$ python -q
>>> import numpy as np
>>> np.set_printoptions(precision=1, suppress=True, linewidth=200)
>>> def rnd(a):
...     return np.round(a, 1) + 0
... 
>>> rng = np.random.default_rng(92)
>>> E = np.eye(3, dtype=int)[rng.permutation(3)] * np.array([-8, -7, -3])
>>> E
array([[-8,  0,  0],
       [ 0,  0, -3],
       [ 0, -7,  0]])
>>> gram = E.T @ E
>>> rnd(np.linalg.eigvalsh(gram)[::-1])
array([64., 49.,  9.])
>>> rnd(np.linalg.svd(E, compute_uv=False) ** 2)
array([64., 49.,  9.])
>>> np.trace(gram), (E ** 2).sum()
(np.int64(122), np.int64(122))
>>> np.linalg.matrix_rank(gram)
np.int64(3)
>>> np.allclose(gram, gram.T)
True
>>> np.diag(gram)
array([64, 49,  9])
>>> (E @ E.T).shape
(3, 3)
>>> u = np.array([1, 0, 1])
>>> other = E + np.outer(u, np.eye(3)[0])
>>> np.linalg.matrix_rank(np.linalg.inv(other) - np.linalg.inv(E), tol=1e-8)
np.int64(1)
>>> np.linalg.matrix_rank(other - E)
np.int64(1)
>>> rnd(np.linalg.pinv(E))
array([[-0.1,  0. ,  0. ],
       [ 0. ,  0. , -0.1],
       [ 0. , -0.3,  0. ]])
>>> E.T @ E
array([[64,  0,  0],
       [ 0, 49,  0],
       [ 0,  0,  9]])
>>> E[:, 2] @ E[:, 0]
np.int64(0)
>>> vec = np.array([-4, 0, 0])
>>> target = E @ vec
>>> coef, lr = np.zeros(3), 1 / np.linalg.norm(E, 2) ** 2
>>> for i in range(6):
...     coef -= lr * E.T @ (E @ coef - target)
...     if i % 2 == 0: print(i, round(np.linalg.norm(E @ coef - target), 1))
... 
0 0.0
2 0.0
4 0.0
>>> rnd(np.linalg.cond(E))
np.float64(2.7)
>>> W0 = np.loadtxt("sample8.csv", delimiter=",")
>>> W0
array([[0., 0., 1.],
       [0., 0., 2.],
       [0., 0., 9.]])
>>> z = rng.permutation(3)
>>> other = E[:, z] * rng.choice([-1, 1], 3)
>>> other
array([[0, 0, 8],
       [3, 0, 0],
       [0, 7, 0]])
>>> Uu, _, Vh = np.linalg.svd(E.T @ other)
>>> z
array([2, 1, 0])
>>> W0 - W0[0]
array([[0., 0., 0.],
       [0., 0., 1.],
       [0., 0., 8.]])
>>> np.zeros(3, 3)
Traceback (most recent call last):
  File "<python-input-34>", line 1, in <module>
    np.zeros(3, 3)
    ~~~~~~~~^^^^^^
TypeError: Cannot interpret '3' as a data type
>>> W0.sum(axis=1)
array([1., 2., 9.])
>>> rnd(np.linalg.svd(W0, compute_uv=False))
array([9.3, 0. , 0. ])
>>> np.unravel_index(np.abs(W0).argmax(), W0.shape)
(np.int64(2), np.int64(2))
>>> W0.mean(axis=0)
array([0., 0., 4.])
>>> np.poly(W0)
array([ 1., -9.,  0.,  0.])
>>> np.kron(np.eye(2, dtype=int), W0)
array([[0., 0., 1., 0., 0., 0.],
       [0., 0., 2., 0., 0., 0.],
       [0., 0., 9., 0., 0., 0.],
       [0., 0., 0., 0., 0., 1.],
       [0., 0., 0., 0., 0., 2.],
       [0., 0., 0., 0., 0., 9.]])
>>> rnd(np.linalg.eigvals(W0).sum().real)
np.float64(9.0)
>>> rnd(np.linalg.det(2 * W0)), rnd(np.linalg.det(W0))
(np.float64(0.0), np.float64(0.0))
>>> data = np.array([[-0.4, -0.7], [-0.1, 0.7], [0.3, 1.0], [-0.7, -0.6]])
>>> data[:, 0] *= 5
>>> data
array([[-2. , -0.7],
       [-0.5,  0.7],
       [ 1.5,  1. ],
       [-3.5, -0.6]])
>>> other = np.c_[data[:, :1] @ np.array([[4]]), np.array([1, 2, 1, 2])]
>>> other
array([[ -8.,   1.],
       [ -2.,   2.],
       [  6.,   1.],
       [-14.,   2.]])
>>> np.linalg.matrix_rank(np.c_[data, other])
np.int64(3)
>>> np.linalg.matrix_rank(other)
np.int64(2)
>>> rnd(np.linalg.norm(np.linalg.qr(data)[0].T @ other, axis=0) ** 2 / ((other ** 2).sum(axis=0) + 1e-12))
array([1., 1.])
>>> proj = data @ np.linalg.solve(data.T @ data, data.T)
>>> rnd((np.eye(4) - proj) @ data)
array([[0., 0.],
       [0., 0.],
       [0., 0.],
       [0., 0.]])
>>> np.allclose(proj @ proj, proj)
True
>>> vec = np.array([1, 2])
>>> target = data @ vec
>>> rnd(target)
array([-3.4,  0.9,  3.5, -4.7])
>>> rnd(np.linalg.lstsq(data, target)[0])
array([1., 2.])
>>> try:
...     np.linalg.solve(data, target)
... except np.linalg.LinAlgError as e:
...     print(e)
... 
Last 2 dimensions of the array must be square
>>> target = target + 0.3 * rng.normal(size=4)
>>> rnd(target)
array([-3.5,  1.2,  3.3, -4.7])
>>> coef, *_ = np.linalg.lstsq(data, target)
>>> [round(float(np.linalg.norm(np.linalg.solve(data.T @ data + lam * np.eye(2), data.T @ target))), 2) for lam in (0, 1, 10, 100)]
[2.33, 1.69, 1.0, 0.25]
>>> vec = np.array([0, -5])
>>> target = data @ vec
>>> coef, lr = np.zeros(2), 1 / np.linalg.norm(data, 2) ** 2
>>> for i in range(12):
...     coef -= lr * data.T @ (data @ coef - target)
...     if i % 2 == 0: print(i, round(np.linalg.norm(data @ coef - target), 1))
... 
0 4.8
2 4.3
4 3.8
6 3.4
8 3.0
10 2.7
>>> rnd(coef)
array([-0.6, -2.7])
>>> rnd(np.linalg.cond(data))
np.float64(4.2)
>>> other = data / np.linalg.norm(data, axis=1, keepdims=True)
>>> gram = other @ other.T
>>> (np.abs(gram) > 0.9).astype(int)
array([[1, 0, 1, 1],
       [0, 1, 0, 0],
       [1, 0, 1, 1],
       [1, 0, 1, 1]])
>>> (gram - 2 * np.eye(4)).round(6).argmax(axis=1)
array([3, 3, 1, 0])
>>> np.argwhere(np.triu(np.abs(gram) > 0.95, 1))
array([[0, 2],
       [0, 3]])
>>> A = np.loadtxt("a.csv", delimiter=",")
>>> rnd(A)
array([[ 0. , -0.8,  0. ],
       [ 4.9,  1.2,  0. ],
       [ 3.2, -0.2, -0.1],
       [-1.5, -1. , -0.1],
       [-3.8, -0.4,  0. ],
       [-0.6, -0.7, -0.2],
       [-1.7, -0.1,  0.1],
       [11.8,  0. ,  0. ],
       [ 1.6, -0.1,  0. ],
       [ 1. , -0.9,  0. ]])
>>> # column 0 dominates
>>> gram = A.T @ A
>>> rnd(np.diag(gram))
array([198.4,   4.7,   0.1])
>>> rnd(np.linalg.svd(A, compute_uv=False) ** 2)
array([198.8,   4.3,   0.1])
>>> rnd(np.linalg.eigvalsh(gram)[::-1])
array([198.8,   4.3,   0.1])
>>> rnd(gram)
array([[198.4,   8.3,   0.5],
       [  8.3,   4.7,   0.3],
       [  0.5,   0.3,   0.1]])
